% python3 -q
>>> import numpy as np
>>> np.set_printoptions(suppress=True, linewidth=120)
>>> def rnd(a):
...     return np.round(a, 3) + 0
... 
>>> mat = np.load("mat.npy")
>>> print(mat)
[[ 3  4  5  6]
 [ 7  8  9 10]
 [11 12 13 14]]
>>> # rows and columns are dependent
>>> x = np.array([4, 5, 2, -1])
>>> print(np.einsum("ij,j->i", mat, x))
[ 36  76 116]
>>> print(mat @ np.ones(4))
[18. 34. 50.]
>>> print(mat @ (2 * x))
[ 72 152 232]
>>> print(mat @ x)
[ 36  76 116]
>>> print(np.sign((mat @ x).round(6)))
[1 1 1]
>>> U, sigma, vt = np.linalg.svd(mat)
>>> print(np.argmax(sigma[:-1] / (sigma[1:] + 1e-6)) + 1)
2
>>> B = U[:, :2] @ np.diag(sigma[:2]) @ vt[:2]
>>> print(rnd(np.linalg.norm(mat - B) / np.linalg.norm(mat)))
0.0
>>> print(rnd(B))
[[ 3.  4.  5.  6.]
 [ 7.  8.  9. 10.]
 [11. 12. 13. 14.]]
>>> print(rnd(np.abs(mat - B).max()))
0.0
>>> print(rnd(np.linalg.norm(mat - B, 2)), rnd(sigma[2]))
0.0 0.0
>>> M = np.load("a.npy")
>>> print(M)
[[ 0. -2.  1.  0.  0.]
 [-2.  0.  0.  0.  0.]
 [ 1.  0.  0.  0.  0.]
 [ 0.  0.  0.  0.  0.]
 [ 0.  0.  0.  0.  0.]]
>>> # columns 3 and 4 are equal
>>> w, evecs = np.linalg.eigh(M)
>>> x = np.array([3, 1, 0, 1, 2])
>>> print((np.sign(evecs[:, -1].round(6)) == np.sign(evecs[0, -1].round(6))).astype(int))
[1 0 1 0 0]
>>> print(rnd(np.linalg.eigvalsh(M[1:, 1:])))
[0. 0. 0. 0.]
>>> print(rnd(evecs * np.abs(w) @ evecs.T))
[[ 2.236  0.     0.     0.     0.   ]
 [ 0.     1.789 -0.894  0.     0.   ]
 [ 0.    -0.894  0.447  0.     0.   ]
 [ 0.     0.     0.     0.     0.   ]
 [ 0.     0.     0.     0.     0.   ]]
